In [1]: import numpy as np

In [2]: np.set_printoptions(precision=1, suppress=True, linewidth=120, sign=" ")

In [3]: O, _ = np.linalg.qr(np.array([[0.8, -1.1, -0.6, -0.8],
   ...:     [-0.3, 0.9, -1.0, 2.4],
   ...:     [-0.3, 0.8, 1.8, 0.8],
   ...:     [-0.2, -0.7, -2.1, -1.0],
   ...:     [-0.6, 1.6, -0.2, -1.1],
   ...:     [0.4, -1.0, -1.5, 0.6]]))

In [4]: K = O @ O.T

In [5]: K.round(1) + 0
Out[5]: 
array([[ 0.7, -0.1, -0.3, -0.2,  0. ,  0.2],
       [-0.1,  0.9,  0. , -0.1,  0.1,  0.2],
       [-0.3,  0. ,  0.4, -0.3, -0.1, -0.2],
       [-0.2, -0.1, -0.3,  0.8,  0. ,  0.1],
       [ 0. ,  0.1, -0.1,  0. ,  0.9, -0.3],
       [ 0.2,  0.2, -0.2,  0.1, -0.3,  0.3]])

In [6]: w, V = np.linalg.eigvalsh(K)
---------------------------------------------------------------------------
ValueError                                Traceback (most recent call last)
Cell In[6], line 1
----> 1 w, V = np.linalg.eigvalsh(K)

ValueError: too many values to unpack (expected 2)

In [7]: w, V = np.linalg.eigh(K)

In [8]: np.linalg.eigvalsh(K + 3 * np.eye(6))
Out[8]: array([ 3.,  3.,  4.,  4.,  4.,  4.])

In [9]: print(np.round(np.linalg.svd(K, compute_uv=False), 1) + 0)
[ 1.  1.  1.  1.  0.  0.]

In [10]: vec = np.array([0, 1, 3, 3, 3, 1])

In [11]: print(K @ vec)
[-1.5  1.  -0.3  1.7  2.2 -0.4]

In [12]: np.linalg.eigvalsh(2 * K - np.eye(6))
Out[12]: array([-1., -1.,  1.,  1.,  1.,  1.])

In [13]: K @ K @ vec
Out[13]: array([-1.5,  1. , -0.3,  1.7,  2.2, -0.4])

In [14]: np.round(np.trace(K), 1)
Out[14]: np.float64(4.0)

In [15]: round((vec - K @ vec) @ (K @ vec), 1)
Out[15]: np.float64(0.0)

In [16]: vec = np.array([2, 3, 4, 7, 1, 5])

In [17]: K @ (2 * vec)
Out[17]: array([-2. ,  5.8, -4.6,  8.7, -1. ,  5.3])

In [18]: np.einsum("ij,j->i", K, vec)
Out[18]: array([-1. ,  2.9, -2.3,  4.3, -0.5,  2.6])

In [19]: np.round(K @ np.eye(6)[3], 1) + 0
Out[19]: array([-0.2, -0.1, -0.3,  0.8,  0. ,  0.1])

In [20]: np.round(K * vec, 1) + 0
Out[20]: 
array([[ 1.4, -0.4, -1.2, -1.7,  0. ,  0.9],
       [-0.3,  2.7, -0.1, -0.7,  0.1,  1.2],
       [-0.6, -0.1,  1.5, -1.9, -0.1, -1.1],
       [-0.5, -0.3, -1.1,  5.5,  0. ,  0.7],
       [ 0.1,  0.2, -0.6,  0.1,  0.9, -1.3],
       [ 0.4,  0.7, -0.9,  1. , -0.3,  1.7]])

In [21]: (K @ vec).argmax()
Out[21]: np.int64(3)

In [22]: (K * vec).sum(axis=1)
Out[22]: array([-1. ,  2.9, -2.3,  4.3, -0.5,  2.6])

In [23]: feats = np.loadtxt("a.csv", delimiter=",")

In [24]: feats.round(1) + 0
Out[24]: 
array([[-5.3, -6.1, -0.8, -1.5],
       [-5.1, -5.5, -0.7, -1.5],
       [-4. , -2.7, -0.3, -1.2],
       [-3.5, -1.8, -0.1, -1.1],
       [-3. , -1. ,  0. , -1. ],
       [-2.2,  0. ,  0.2, -0.8],
       [-1.6,  0.4,  0.2, -0.6],
       [-1. ,  0.5,  0.2, -0.4],
       [-0.1,  0.1,  0. ,  0. ],
       [-0.1,  0.1,  0. ,  0. ],
       [ 0. ,  0. ,  0. ,  0. ],
       [ 0.1, -0.1,  0. ,  0. ],
       [ 0.4, -0.5, -0.3,  0.2],
       [ 0.4, -0.5, -0.3,  0.2],
       [ 0.8, -1.1, -0.8,  0.5],
       [ 0.8, -1.1, -1. ,  0.6],
       [ 1. , -1.2, -1.5,  0.8],
       [ 1. , -1. , -2. ,  1. ],
       [ 1. , -0.3, -2.7,  1.2],
       [ 0.9,  0.1, -3. ,  1.3],
       [ 0.9,  0.5, -3.2,  1.4],
       [ 0.6,  2.6, -4.2,  1.6],
       [ 0.5,  3.8, -4.7,  1.7],
       [ 0.5,  4. , -4.8,  1.7],
       [ 0.4,  4.3, -4.9,  1.8],
       [ 0.2,  5.9, -5.4,  1.9],
       [ 0.2,  6.3, -5.5,  1.9],
       [ 0.2,  6.5, -5.6,  1.9]])

In [25]: # looks like rank 3

In [26]: U, sig, vt = np.linalg.svd(feats)

In [27]: sig.round(1) + 0
Out[27]: array([ 21.1,  11.1,   6.7,   0. ])

In [28]: Y = U[:, :3] @ np.diag(sig[:3]) @ vt[:3]

In [29]: round(float(np.abs(feats - Y).max()), 1)
Out[29]: 0.0

In [30]: Y.round(1) + 0
Out[30]: 
array([[-5.3, -6.1, -0.8, -1.5],
       [-5.1, -5.5, -0.7, -1.5],
       [-4. , -2.7, -0.3, -1.2],
       [-3.5, -1.8, -0.1, -1.1],
       [-3. , -1. ,  0. , -1. ],
       [-2.2,  0. ,  0.2, -0.8],
       [-1.6,  0.4,  0.2, -0.6],
       [-1. ,  0.5,  0.2, -0.4],
       [-0.1,  0.1,  0. ,  0. ],
       [-0.1,  0.1,  0. ,  0. ],
       [ 0. ,  0. ,  0. ,  0. ],
       [ 0.1, -0.1,  0. ,  0. ],
       [ 0.4, -0.5, -0.3,  0.2],
       [ 0.4, -0.5, -0.3,  0.2],
       [ 0.8, -1.1, -0.8,  0.5],
       [ 0.8, -1.1, -1. ,  0.6],
       [ 1. , -1.2, -1.5,  0.8],
       [ 1. , -1. , -2. ,  1. ],
       [ 1. , -0.3, -2.7,  1.2],
       [ 0.9,  0.1, -3. ,  1.3],
       [ 0.9,  0.5, -3.2,  1.4],
       [ 0.6,  2.6, -4.2,  1.6],
       [ 0.5,  3.8, -4.7,  1.7],
       [ 0.5,  4. , -4.8,  1.7],
       [ 0.4,  4.3, -4.9,  1.8],
       [ 0.2,  5.9, -5.4,  1.9],
       [ 0.2,  6.3, -5.5,  1.9],
       [ 0.2,  6.5, -5.6,  1.9]])

In [31]: print(np.round(np.linalg.norm(feats - Y) / np.linalg.norm(feats), 1))
0.0

In [32]: Z = feats[[16, 26]].astype(float)

In [33]: for _ in range(7):
    ...:     idx = np.linalg.norm(feats[:, None] - Z, axis=-1).argmin(axis=1)
    ...:     Z = np.array([feats[idx == j].mean(axis=0) for j in range(2)])
    ...: 

In [34]: idx
Out[34]: array([ 0,  0,  0,  0,  0,  0,  0,  0,  0,  0,  0,  0,  0,  0,  0,  0,  0,  0,  0,  0,  0,  1,  1,  1,  1,  1,  1,  1])

In [35]: Z.round(1) + 0
Out[35]: 
array([[-0.9, -1. , -0.8,  0. ],
       [ 0.4,  4.8, -5. ,  1.8]])

In [36]: Z[1] - Z[0]
Out[36]: array([ 1.2,  5.8, -4.2,  1.8])

In [37]: rng = np.random.default_rng(836)

In [38]: Y = feats + rng.integers(-2, 3, (28, 3)) @ rng.integers(-2, 3, (3, 4))

In [39]: print(Y.round(1) + 0)
[[-1.3 -6.1 -4.8  0.5]
 [-4.1 -6.5 -1.7  0.5]
 [-6.  -2.7 -0.3 -1.2]
 [-3.5 -1.8  1.9 -2.1]
 [-4.  -2.   3.  -1. ]
 [ 0.8 -1.  -2.8  2.2]
 [-4.6  0.4  2.2 -1.6]
 [ 8.  -2.5 -6.8  7.6]
 [ 0.9 -0.9 -1.   2. ]
 [-5.1  2.1  4.  -5. ]
 [ 0.  -2.   0.   3. ]
 [ 0.1 -1.1 -1.   2. ]
 [ 5.4 -1.5 -3.3  3.2]
 [-5.6  1.5  3.7 -4.8]
 [ 0.8  0.9 -2.8 -1.5]
 [-4.2  0.9  3.  -4.4]
 [ 2.  -2.2 -0.5  1.8]
 [ 3.  -1.  -4.   2. ]
 [ 2.  -2.3 -2.7  4.2]
 [ 5.9 -1.9 -7.   6.3]
 [-8.1  3.5  3.8 -6.6]
 [ 0.6 -0.4 -3.2  5.6]
 [ 1.5  4.8 -7.7  1.7]
 [-1.5  3.  -3.8  2.7]
 [-1.6  6.3 -4.9 -1.2]
 [ 1.2  6.9 -8.4  1.9]
 [-5.8  7.3 -0.5 -2.1]
 [-0.8  6.5 -3.6  0.9]]

In [40]: np.round(np.linalg.svd(Y - feats, compute_uv=False), 1) + 0
Out[40]: array([ 31. ,   9.5,   4.1,   0. ])

In [41]: Y - feats
Out[41]: 
array([[ 4.,  0., -4.,  2.],
       [ 1., -1., -1.,  2.],
       [-2.,  0.,  0.,  0.],
       [ 0.,  0.,  2., -1.],
       [-1., -1.,  3.,  0.],
       [ 3., -1., -3.,  3.],
       [-3.,  0.,  2., -1.],
       [ 9., -3., -7.,  8.],
       [ 1., -1., -1.,  2.],
       [-5.,  2.,  4., -5.],
       [ 0., -2.,  0.,  3.],
       [ 0., -1., -1.,  2.],
       [ 5., -1., -3.,  3.],
       [-6.,  2.,  4., -5.],
       [ 0.,  2., -2., -2.],
       [-5.,  2.,  4., -5.],
       [ 1., -1.,  1.,  1.],
       [ 2.,  0., -2.,  1.],
       [ 1., -2.,  0.,  3.],
       [ 5., -2., -4.,  5.],
       [-9.,  3.,  7., -8.],
       [ 0., -3.,  1.,  4.],
       [ 1.,  1., -3.,  0.],
       [-2., -1.,  1.,  1.],
       [-2.,  2.,  0., -3.],
       [ 1.,  1., -3.,  0.],
       [-6.,  1.,  5., -4.],
       [-1.,  0.,  2., -1.]])

In [42]: np.abs(Y - feats).sum(axis=1)
Out[42]: 
array([ 10.,   5.,   2.,   3.,   5.,  10.,   6.,  27.,   5.,  16.,   5.,   4.,  12.,  17.,   6.,  16.,   4.,   5.,
         6.,  16.,  27.,   8.,   5.,   5.,   7.,   5.,  16.,   4.])
